In [1]: import numpy as np

In [2]: import numpy.linalg as la

In [3]: np.set_printoptions(precision=2, suppress=True, linewidth=200, floatmode="fixed")

In [4]: data = np.load("m.npy")

In [5]: data
Out[5]: 
array([[ 3,  0,  0,  0,  0,  0,  0,  0,  0,  0,  0,  0,  0,  0],
       [ 1,  1,  0,  0,  0,  0,  0,  0,  0,  0,  0,  0,  0,  0],
       [ 5,  5,  2,  0,  0,  0,  0,  0,  0,  0,  0,  0,  0,  0],
       [-1,  3,  5,  1,  0,  0,  0,  0,  0,  0,  0,  0,  0,  0],
       [-4, -5,  2, -1, -3,  0,  0,  0,  0,  0,  0,  0,  0,  0],
       [ 1,  3, -3, -4,  2,  3,  0,  0,  0,  0,  0,  0,  0,  0],
       [ 4, -2,  0,  4, -2, -2, -4,  0,  0,  0,  0,  0,  0,  0],
       [ 5, -3,  2, -1, -5, -1,  4, -4,  0,  0,  0,  0,  0,  0],
       [-4, -3, -2,  4,  0,  2, -3, -2,  0,  0,  0,  0,  0,  0],
       [ 5,  1, -4,  1, -4, -4, -2, -2, -5, -4,  0,  0,  0,  0],
       [-3, -3,  2, -4, -5,  0,  5,  1,  2,  4, -3,  0,  0,  0],
       [ 2,  4,  4,  4, -2, -3, -5, -5, -1, -5, -2,  2,  0,  0],
       [-5, -2,  2, -3, -2, -5,  4,  0,  4, -1,  4,  3,  5,  0],
       [-5,  3,  3,  1, -1,  3,  1,  4, -4, -4,  0,  4,  2, -4]])

In [6]: la.matrix_rank(data - data[0, 0] * np.eye(14))
Out[6]: np.int64(13)

In [7]: np.sort(la.eigvals(data))
Out[7]: array([-4.00, -4.00, -4.00, -4.00, -3.00, -3.00,  0.00,  1.00,  1.00,  2.00,  2.00,  3.00,  3.00,  5.00])

In [8]: rng = np.random.default_rng(8521)

In [9]: lab = rng.integers(0, 3, 7)

In [10]: M = (lab[:, None] == lab) * 3 + np.eye(7)

In [11]: M
Out[11]: 
array([[4.00, 0.00, 3.00, 0.00, 0.00, 3.00, 0.00],
       [0.00, 4.00, 0.00, 3.00, 3.00, 0.00, 0.00],
       [3.00, 0.00, 4.00, 0.00, 0.00, 3.00, 0.00],
       [0.00, 3.00, 0.00, 4.00, 3.00, 0.00, 0.00],
       [0.00, 3.00, 0.00, 3.00, 4.00, 0.00, 0.00],
       [3.00, 0.00, 3.00, 0.00, 0.00, 4.00, 0.00],
       [0.00, 0.00, 0.00, 0.00, 0.00, 0.00, 4.00]])

In [12]: # equal to its transpose

In [13]: x0 = np.ones(7)

In [14]: for _ in range(7):
    ...:     x0 = M @ x0
    ...:     x0 /= la.norm(x0)
    ...:     print(round(x0 @ M @ x0, 2))
    ...: 
9.84
9.97
10.0
10.0
10.0
10.0
10.0

In [15]: round(la.eigvalsh(M)[-1], 2)
Out[15]: np.float64(10.0)

In [16]: x0.round(2) + 0
Out[16]: array([0.41, 0.41, 0.41, 0.41, 0.41, 0.41, 0.00])

In [17]: vals, evecs = la.eigh(M)

In [18]: np.round(evecs @ np.diag(vals) @ evecs.T, 2) + 0
Out[18]: 
array([[4.00, 0.00, 3.00, 0.00, 0.00, 3.00, 0.00],
       [0.00, 4.00, 0.00, 3.00, 3.00, 0.00, 0.00],
       [3.00, 0.00, 4.00, 0.00, 0.00, 3.00, 0.00],
       [0.00, 3.00, 0.00, 4.00, 3.00, 0.00, 0.00],
       [0.00, 3.00, 0.00, 3.00, 4.00, 0.00, 0.00],
       [3.00, 0.00, 3.00, 0.00, 0.00, 4.00, 0.00],
       [0.00, 0.00, 0.00, 0.00, 0.00, 0.00, 4.00]])

In [19]: np.round(vals.sum(), 2), np.trace(M)
Out[19]: (np.float64(28.0), np.float64(28.0))

In [20]: np.unique(vals.round(6) + 0, return_counts=True)[1]
Out[20]: array([4, 1, 2])

In [21]: np.round(evecs.T @ M @ evecs, 2) + 0
Out[21]: 
array([[ 1.00,  0.00,  0.00,  0.00,  0.00,  0.00,  0.00],
       [ 0.00,  1.00,  0.00,  0.00,  0.00,  0.00,  0.00],
       [ 0.00,  0.00,  1.00,  0.00,  0.00,  0.00,  0.00],
       [ 0.00,  0.00,  0.00,  1.00,  0.00,  0.00,  0.00],
       [ 0.00,  0.00,  0.00,  0.00,  4.00,  0.00,  0.00],
       [ 0.00,  0.00,  0.00,  0.00,  0.00, 10.00,  0.00],
       [ 0.00,  0.00,  0.00,  0.00,  0.00,  0.00, 10.00]])

In [22]: la.svd(M, compute_uv=False)
Out[22]: array([10.00, 10.00,  4.00,  1.00,  1.00,  1.00,  1.00])

In [23]: np.round(evecs.T @ evecs, 2) + 0
Out[23]: 
array([[1.00, 0.00, 0.00, 0.00, 0.00, 0.00, 0.00],
       [0.00, 1.00, 0.00, 0.00, 0.00, 0.00, 0.00],
       [0.00, 0.00, 1.00, 0.00, 0.00, 0.00, 0.00],
       [0.00, 0.00, 0.00, 1.00, 0.00, 0.00, 0.00],
       [0.00, 0.00, 0.00, 0.00, 1.00, 0.00, 0.00],
       [0.00, 0.00, 0.00, 0.00, 0.00, 1.00, 0.00],
       [0.00, 0.00, 0.00, 0.00, 0.00, 0.00, 1.00]])

In [24]: lab = rng.permutation(7)

In [25]: lab
Out[25]: array([1, 2, 3, 6, 5, 0, 4])

In [26]: M2 = M[lab][:, lab]

In [27]: np.trace(M2)
Out[27]: np.float64(28.0)

In [28]: np.allclose(M2, M)
Out[28]: False

In [29]: W = np.array([[2, 2, 1, -1, 1],
    ...:     [1, -2, -2, -2, 2],
    ...:     [2, 1, 0, 2, 1],
    ...:     [-2, 2, -2, -2, 0],
    ...:     [-1, 0, 0, 0, 0],
    ...:     [1, -1, 0, 1, 2],
    ...:     [2, -2, 2, 1, 2]])

In [30]: coef = np.array([2, 0, 2, 2, 2])

In [31]: hid = np.maximum(M @ W + coef, 0)

In [32]: (hid > 0).astype(int)
Out[32]: 
array([[1, 1, 1, 1, 1],
       [0, 0, 0, 0, 1],
       [1, 1, 1, 1, 1],
       [0, 1, 0, 0, 1],
       [0, 0, 0, 0, 1],
       [1, 1, 1, 1, 1],
       [1, 0, 1, 1, 1]])

In [33]: (hid > 0).mean(axis=0)
Out[33]: array([0.57, 0.57, 0.57, 0.57, 1.00])

In [34]: basis = np.array([[8, -2, 9], [-7, 3, -2], [-3, -8, -1], [2, -7, 5], [-9, -1, 9]])

In [35]: W @ basis
Out[35]: 
array([[-12,   0,  17],
       [  6,  20,  23],
       [  4, -16,  35],
       [-28,  40, -30],
       [ -8,   2,  -9],
       [ -1, -14,  34],
       [  8, -35,  43]])

In [36]: M2 = M / la.norm(M, axis=1, keepdims=True)

In [37]: cov = M2 @ M2.T

In [38]: (np.abs(cov) > 0.9).astype(int)
Out[38]: 
array([[1, 0, 1, 0, 0, 1, 0],
       [0, 1, 0, 1, 1, 0, 0],
       [1, 0, 1, 0, 0, 1, 0],
       [0, 1, 0, 1, 1, 0, 0],
       [0, 1, 0, 1, 1, 0, 0],
       [1, 0, 1, 0, 0, 1, 0],
       [0, 0, 0, 0, 0, 0, 1]])

In [39]: cov[3]
Out[39]: array([0.00, 0.97, 0.00, 1.00, 0.97, 0.00, 0.00])

In [40]: f = np.array([2, -3, -4, -5, -3])

In [41]: feats = np.outer(rng.normal(size=48), f) + 0.05 * rng.normal(size=(48, 5))

In [42]: feats
Out[42]: 
array([[  1.55,  -2.22,  -3.15,  -3.92,  -2.34],
       [ -1.22,   1.74,   2.29,   2.90,   1.80],
       [ -0.68,   0.88,   1.39,   1.64,   0.99],
       [  1.32,  -1.97,  -2.60,  -3.27,  -1.87],
       [ -0.79,   1.33,   1.83,   2.21,   1.35],
       [ -1.17,   1.80,   2.45,   3.06,   1.88],
       [  1.56,  -2.41,  -3.26,  -4.07,  -2.42],
       [  2.56,  -3.78,  -5.05,  -6.23,  -3.84],
       [  1.44,  -2.16,  -2.82,  -3.55,  -2.17],
       [  1.09,  -1.67,  -2.21,  -2.77,  -1.73],
       [  0.69,  -1.14,  -1.43,  -1.84,  -1.08],
       [  2.19,  -3.16,  -4.15,  -5.12,  -3.13],
       [ -2.64,   3.92,   5.18,   6.50,   3.90],
       [  3.35,  -5.16,  -6.83,  -8.53,  -5.07],
       [  2.97,  -4.59,  -6.03,  -7.46,  -4.54],
       [  2.49,  -3.80,  -4.95,  -6.30,  -3.81],
       [  3.61,  -5.55,  -7.41,  -9.26,  -5.50],
       [  3.12,  -4.74,  -6.25,  -7.77,  -4.66],
       [ -1.42,   2.10,   2.88,   3.62,   2.16],
       [  0.53,  -0.84,  -1.07,  -1.46,  -0.75],
       [ -0.91,   1.34,   1.83,   2.25,   1.44],
       [  1.37,  -1.97,  -2.71,  -3.46,  -2.10],
       [ -0.14,   0.31,   0.37,   0.47,   0.29],
       [ -2.05,   3.11,   4.24,   5.24,   3.19],
       [  3.91,  -5.83,  -7.70,  -9.66,  -5.81],
       [ -2.83,   4.24,   5.57,   6.92,   4.07],
       [  5.90,  -8.72, -11.72, -14.56,  -8.89],
       [  0.21,  -0.51,  -0.70,  -0.67,  -0.43],
       [ -1.02,   1.57,   2.08,   2.58,   1.57],
       [  1.27,  -1.84,  -2.44,  -3.18,  -1.84],
       [ -2.04,   2.94,   3.93,   4.87,   2.89],
       [ -1.73,   2.37,   3.18,   3.97,   2.38],
       [  1.28,  -1.96,  -2.54,  -3.29,  -2.03],
       [ -1.07,   1.69,   2.25,   2.71,   1.62],
       [ -1.04,   1.65,   2.15,   2.69,   1.62],
       [ -3.02,   4.72,   6.16,   7.67,   4.62],
       [  2.44,  -3.64,  -4.77,  -6.02,  -3.64],
       [  1.05,  -1.50,  -1.92,  -2.39,  -1.51],
       [  1.86,  -2.78,  -3.64,  -4.47,  -2.72],
       [ -0.88,   1.32,   1.77,   2.18,   1.29],
       [  1.05,  -1.70,  -2.15,  -2.62,  -1.57],
       [ -1.73,   2.62,   3.40,   4.32,   2.60],
       [ -0.24,   0.39,   0.67,   0.72,   0.44],
       [  0.32,  -0.54,  -0.69,  -0.74,  -0.56],
       [ -1.82,   2.73,   3.71,   4.57,   2.86],
       [  0.59,  -0.90,  -1.14,  -1.47,  -0.81],
       [  2.90,  -4.37,  -5.86,  -7.27,  -4.37],
       [  0.48,  -0.86,  -1.04,  -1.29,  -0.78]])

In [43]: d = la.norm(feats[:, None] - feats[None], axis=-1)

In [44]: np.flatnonzero(d[19] < d.mean() / 2)
Out[44]: array([ 0,  3,  6,  8,  9, 10, 19, 21, 22, 27, 29, 32, 37, 40, 42, 43, 45, 47])

In [45]: d.shape
Out[45]: (48, 48)
